% ipython --no-banner

In [1]: import numpy as np

In [2]: import numpy.linalg as la

In [3]: np.set_printoptions(precision=3, suppress=True, linewidth=200)

In [4]: th = np.deg2rad(90)

In [5]: W0 = np.eye(9)

In [6]: W0[np.ix_([2, 4], [2, 4])] = [[np.cos(th), -np.sin(th)], [np.sin(th), np.cos(th)]]

In [7]: W0.round(3) + 0
Out[7]: 
array([[ 1.,  0.,  0.,  0.,  0.,  0.,  0.,  0.,  0.],
       [ 0.,  1.,  0.,  0.,  0.,  0.,  0.,  0.,  0.],
       [ 0.,  0.,  0.,  0., -1.,  0.,  0.,  0.,  0.],
       [ 0.,  0.,  0.,  1.,  0.,  0.,  0.,  0.,  0.],
       [ 0.,  0.,  1.,  0.,  0.,  0.,  0.,  0.,  0.],
       [ 0.,  0.,  0.,  0.,  0.,  1.,  0.,  0.,  0.],
       [ 0.,  0.,  0.,  0.,  0.,  0.,  1.,  0.,  0.],
       [ 0.,  0.,  0.,  0.,  0.,  0.,  0.,  1.,  0.],
       [ 0.,  0.,  0.,  0.,  0.,  0.,  0.,  0.,  1.]])

In [8]: J = np.loadtxt("mat.csv", delimiter=",")

In [9]: J
Out[9]: 
array([[ 0.934, -1.176, -0.037,  0.82 ,  0.488],
       [-0.54 ,  1.56 , -0.519, -0.49 , -0.825],
       [-0.09 ,  2.013, -0.98 , -0.233, -1.082],
       [ 2.606, -1.617, -1.   ,  2.201,  0.393],
       [-0.82 , -0.778,  0.984, -0.598,  0.579],
       [-1.771,  2.404,  0.03 , -1.582, -1.023],
       [-0.909,  1.185,  0.001, -0.818, -0.501],
       [-0.778, -0.797,  1.031, -0.591,  0.634],
       [-0.767, -0.798,  1.01 , -0.617,  0.605],
       [ 0.004, -0.019, -0.026, -0.012, -0.036],
       [-0.842, -0.8  ,  1.031, -0.57 ,  0.628],
       [-0.479,  1.58 , -0.495, -0.53 , -0.77 ],
       [ 2.603, -1.593, -1.022,  2.24 ,  0.405],
       [ 2.187, -2.002, -0.515,  1.92 ,  0.683],
       [-0.914,  1.193,  0.003, -0.788, -0.501],
       [-2.61 ,  1.634,  0.975, -2.18 , -0.344],
       [-0.011, -0.027,  0.011, -0.018, -0.068],
       [-2.185,  2.025,  0.503, -1.887, -0.676]])

In [10]: x = np.array([2, 2, 1, 5, 2])

In [11]: target = J @ x

In [12]: np.round(la.pinv(J) @ J, 3) + 0
Out[12]: 
array([[1., 0., 0., 0., 0.],
       [0., 1., 0., 0., 0.],
       [0., 0., 1., 0., 0.],
       [0., 0., 0., 1., 0.],
       [0., 0., 0., 0., 1.]])

In [13]: la.solve(J.T @ J, J.T @ target)
Out[13]: array([2., 2., 1., 5., 2.])

In [14]: rng = np.random.default_rng(7729)

In [15]: target = target + 0.3 * rng.normal(size=18)

In [16]: target
Out[16]: array([  4.33 ,  -3.032,  -1.114,  12.312,  -4.129,  -8.644,  -4.228,  -3.646,  -3.772,   0.243,  -3.737,  -2.539,  13.764,  10.659,  -4.094, -12.676,  -0.066, -10.564])

In [17]: beta, *_ = la.lstsq(J, target)

In [18]: beta.round()
Out[18]: array([2., 2., 2., 6., 0.])

In [19]: np.round(la.norm(target - J @ beta), 3)
Out[19]: np.float64(1.332)

In [20]: [round(float(la.norm(la.solve(J.T @ J + lam * np.eye(5), J.T @ target))), 2) for lam in (0, 1, 10, 100)]
Out[20]: [6.88, 3.3, 2.91, 1.51]

In [21]: np.round(J.T @ (target - J @ beta), 3) + 0
Out[21]: array([0., 0., 0., 0., 0.])

In [22]: data = np.array([[-2, -1, 3, 2, 2, 3, 2, -3],
    ...:     [-2, -3, -3, -2, 2, -3, 0, 1],
    ...:     [0, -1, 1, 1, -3, -3, -3, -1],
    ...:     [0, 1, 3, 0, -1, 2, -1, 0],
    ...:     [-2, -1, 3, -3, -3, 1, -1, -2],
    ...:     [3, 1, -2, -2, 1, -1, -3, -1],
    ...:     [-3, 0, 2, -3, 3, 0, -2, -1],
    ...:     [-3, 0, 0, -2, -1, -1, 3, 2]])

In [23]: B = la.invert(data)
---------------------------------------------------------------------------
AttributeError                            Traceback (most recent call last)
Cell In[23], line 1
----> 1 B = la.invert(data)

AttributeError: module 'numpy.linalg' has no attribute 'invert'

In [24]: B = la.inv(data)

In [25]: round(la.det(data) * la.det(B), 3)
Out[25]: np.float64(1.0)

In [26]: np.round(data @ B, 3) + 0
Out[26]: 
array([[1., 0., 0., 0., 0., 0., 0., 0.],
       [0., 1., 0., 0., 0., 0., 0., 0.],
       [0., 0., 1., 0., 0., 0., 0., 0.],
       [0., 0., 0., 1., 0., 0., 0., 0.],
       [0., 0., 0., 0., 1., 0., 0., 0.],
       [0., 0., 0., 0., 0., 1., 0., 0.],
       [0., 0., 0., 0., 0., 0., 1., 0.],
       [0., 0., 0., 0., 0., 0., 0., 1.]])

In [27]: np.allclose(B, data.T)
Out[27]: False

In [28]: la.det(data) * B
Out[28]: 
array([[  9368.,   7772.,   3540.,  17244.,  -4980.,  14000.,  -8560.,   9676.],
       [ -4810.,  -8314.,  -1172., -10956.,    920.,  -4716.,   5668.,  -2248.],
       [ 10009.,   7265.,   5332.,  18710.,  -5922.,  12504.,  -6294.,  11230.],
       [ -2927.,  -3051.,   -156.,  -5934.,     98.,  -6204.,   2442.,  -4726.],
       [  4185.,   3241.,   1124.,   6374.,  -3646.,   5012.,  -1058.,   3550.],
       [ -6989.,  -3505.,  -5788.,  -8494.,   5106.,  -9692.,   3510.,  -9610.],
       [  7054.,   3230.,   2124.,   7480.,  -2988.,   8400.,  -5136.,   8672.],
       [  -858.,   3630.,   -364.,   7652.,  -2160.,   -144.,  -1468.,    916.]])

In [29]: W = np.array([[2, 2, 1, 0, 0, 0],
    ...:     [2, 0, 0, 2, 2, 0],
    ...:     [0, 0, 2, 2, 0, 0],
    ...:     [2, 1, 2, 0, 0, 1],
    ...:     [1, 2, 1, 2, 0, 1],
    ...:     [1, 0, 0, 2, 0, 2],
    ...:     [1, 2, 1, 0, 2, 1],
    ...:     [2, 2, 2, 0, 2, 1]])

In [30]: beta = np.array([2, 1, 0, 2, 1, -2])

In [31]: H = np.maximum(data @ W + beta, 0)

In [32]: H
Out[32]: 
array([[ 1,  1,  6, 16,  0,  7],
       [ 0,  1,  0,  0,  0,  0],
       [ 0,  0,  0,  0,  0,  0],
       [ 4,  0,  4, 12,  1,  0],
       [ 0,  0,  0,  2,  0,  0],
       [ 1,  0,  0,  0,  0,  0],
       [ 0,  0,  0, 12,  0,  0],
       [ 0,  1,  0,  0, 11,  0]])

In [33]: la.matrix_rank(H)
Out[33]: np.int64(6)

In [34]: basis = np.array([[-3, 2], [0, -2], [0, -1], [3, 3], [0, -2], [3, -2]])

In [35]: (H @ basis).round(6).argmax(axis=1)
Out[35]: array([0, 0, 0, 1, 0, 1, 0, 0])

In [36]: H @ basis
Out[36]: 
array([[ 66,  28],
       [  0,  -2],
       [  0,   0],
       [ 24,  38],
       [  6,   6],
       [ -3,   2],
       [ 36,  36],
       [  0, -24]])

In [37]: W @ basis
Out[37]: 
array([[-6, -1],
       [ 0,  6],
       [ 6,  4],
       [-3, -2],
       [ 6,  1],
       [ 9,  4],
       [ 0, -9],
       [-3, -8]])

In [38]: X = np.load("run4.npy")

In [39]: X
Out[39]: 
array([[ 7, 16,  0,  2,  7,  3],
       [13, 11,  0,  4,  3,  6],
       [ 4,  5,  7,  0, 10,  0],
       [11,  1,  0,  7, 19,  4],
       [ 3,  9,  4,  1,  7,  0],
       [11, 10,  0,  1,  1,  4],
       [ 6, 12,  0,  1,  2,  2],
       [ 7, 11,  4,  0,  0,  2],
       [13,  9,  0,  6, 11,  6],
       [ 0, 12,  4,  0,  8,  0],
       [ 2,  6,  4,  2, 16,  0],
       [20,  0,  0, 12, 12, 10],
       [11,  7,  0,  3,  7,  4],
       [ 6,  4, 11,  4,  4,  2],
       [ 5,  5,  8,  0,  7,  0],
       [ 6, 19,  0,  1,  0,  3],
       [ 1, 19,  0,  0,  0,  0],
       [18,  0,  2,  8, 16,  7],
       [15,  0, 10,  8, 19,  5],
       [ 3, 17,  0,  0,  0,  1],
       [13,  0,  8,  7, 11,  5],
       [12,  6,  0,  0, 10,  3],
       [ 5,  4,  3,  2, 17,  0],
       [ 4, 16,  0,  1,  0,  2],
       [ 3,  9,  7,  3,  3,  1],
       [ 0,  5, 12,  1, 10,  0],
       [11,  6,  2,  0,  3,  3],
       [13,  0,  3,  4, 13,  4],
       [14,  0,  6,  4, 14,  4],
       [ 0, 11,  4,  0,  9,  0],
       [16,  6,  0,  5,  4,  7],
       [18,  0,  4, 11, 16,  8],
       [ 3, 10,  0,  0, 13,  0],
       [14, 15,  0,  4,  2,  7],
       [ 3, 15,  2,  0,  0,  0]])

In [40]: cen = (X - X.mean(axis=0)) / X.std(axis=0)

In [41]: cen.std(axis=0)
Out[41]: array([1., 1., 1., 1., 1., 1.])

In [42]: beta = la.lstsq(np.delete(cen, 3, axis=1), cen[:, 3])[0]

In [43]: beta
Out[43]: array([-0.745, -0.185,  0.13 ,  0.311,  1.44 ])

In [44]: d = la.norm(X[:, None] - X[None], axis=-1)

In [45]: (d + 1e9 * np.eye(35)).round(6).argmin(axis=1)
Out[45]: array([ 6, 33, 14, 27, 29,  1,  7,  6, 12, 29, 22, 31, 21, 14,  2, 23, 19, 31, 28, 23, 28, 12, 10, 19,  4,  2,  5, 28, 27,  9,  1, 17, 29,  1, 19])

In [46]: d.shape
Out[46]: (35, 35)

In [47]: np.unravel_index(d.round(6).argmax(), d.shape)
Out[47]: (np.int64(11), np.int64(16))

In [48]: cen = X - X.mean(axis=0)

In [49]: vecs = la.svd(cen)[2][:5]

In [50]: B = cen - cen @ vecs.T @ vecs

In [51]: np.diag(vecs.T @ vecs)
Out[51]: array([0.899, 0.992, 1.   , 0.891, 0.998, 0.22 ])

In [52]: la.norm(B, axis=1).round(6).argmax()
Out[52]: np.int64(25)

In [53]: (cen @ vecs.T).std(axis=0)
Out[53]: array([9.142, 5.724, 3.4  , 1.972, 1.221])

In [54]: basis = np.sign(np.array([[-2, 0, -1, -1], [2, 0, -2, 3], [-1, 0, -1, 0], [-2, 3, 0, 3]]))

In [55]: B = (np.tril(basis, -1) + np.eye(4)) @ (np.triu(basis, 1) + np.eye(4))

In [56]: vals = np.array([3, 1, 1, 2])

In [57]: K = np.rint(B * vals @ la.inv(B)) + 0

In [58]: K
Out[58]: 
array([[ 7., -1.,  2.,  1.],
       [ 8., -1.,  2.,  2.],
       [-6.,  1., -1., -1.],
       [-2., -1., -2.,  2.]])

In [59]: labels = rng.permutation(4)

In [60]: B = K[:, labels] * rng.choice([-1, 1], 4)

In [61]: B
Out[61]: 
array([[ 1., -7.,  2.,  1.],
       [ 2., -8.,  2.,  1.],
       [-1.,  6., -1., -1.],
       [ 2.,  2., -2.,  1.]])

In [62]: left, _, VT = la.svd(K.T @ B)

In [63]: np.round(left @ VT, 3) + 0
Out[63]: 
array([[ 0., -1.,  0.,  0.],
       [ 0.,  0.,  0., -1.],
       [ 0.,  0.,  1.,  0.],
       [ 1.,  0.,  0.,  0.]])

In [64]: mat = np.array([[1, -2, 1, -2, 1, -2],
    ...:     [-2, 2, -2, 2, -2, 2],
    ...:     [2, -1, 2, -1, 2, -1],
    ...:     [1, -2, 1, -2, 1, -2],
    ...:     [-2, 2, -2, 2, -2, 2],
    ...:     [2, -1, 2, -1, 2, -1]])

In [65]: f, v = mat[1], mat[3]

In [66]: f @ f
Out[66]: np.int64(24)

In [67]: f @ v
Out[67]: np.int64(-18)

In [68]: pr = (f @ v) / (f @ f) * f

In [69]: round(la.norm(f + v) ** 2 + la.norm(f - v) ** 2, 3)
Out[69]: np.float64(78.0)

In [70]: la.matrix_rank(np.outer(f, v))
Out[70]: np.int64(1)

In [71]: (v - pr) @ f
Out[71]: np.float64(0.0)

In [72]: np.outer(f, v)
Out[72]: 
array([[-2,  4, -2,  4, -2,  4],
       [ 2, -4,  2, -4,  2, -4],
       [-2,  4, -2,  4, -2,  4],
       [ 2, -4,  2, -4,  2, -4],
       [-2,  4, -2,  4, -2,  4],
       [ 2, -4,  2, -4,  2, -4]])

In [73]: feats = np.load("sample14.npy")

In [74]: feats
Out[74]: 
array([[1.   , 0.5  , 0.25 , 0.125, 0.062, 0.031],
       [0.5  , 1.   , 0.5  , 0.25 , 0.125, 0.062],
       [0.25 , 0.5  , 1.   , 0.5  , 0.25 , 0.125],
       [0.125, 0.25 , 0.5  , 1.   , 0.5  , 0.25 ],
       [0.062, 0.125, 0.25 , 0.5  , 1.   , 0.5  ],
       [0.031, 0.062, 0.125, 0.25 , 0.5  , 1.   ]])

In [75]: labels = rng.permutation(6)

In [76]: labels
Out[76]: array([1, 3, 2, 5, 0, 4])

In [77]: B = feats[labels][:, labels]

In [78]: np.diag(B)
Out[78]: array([1., 1., 1., 1., 1., 1.])
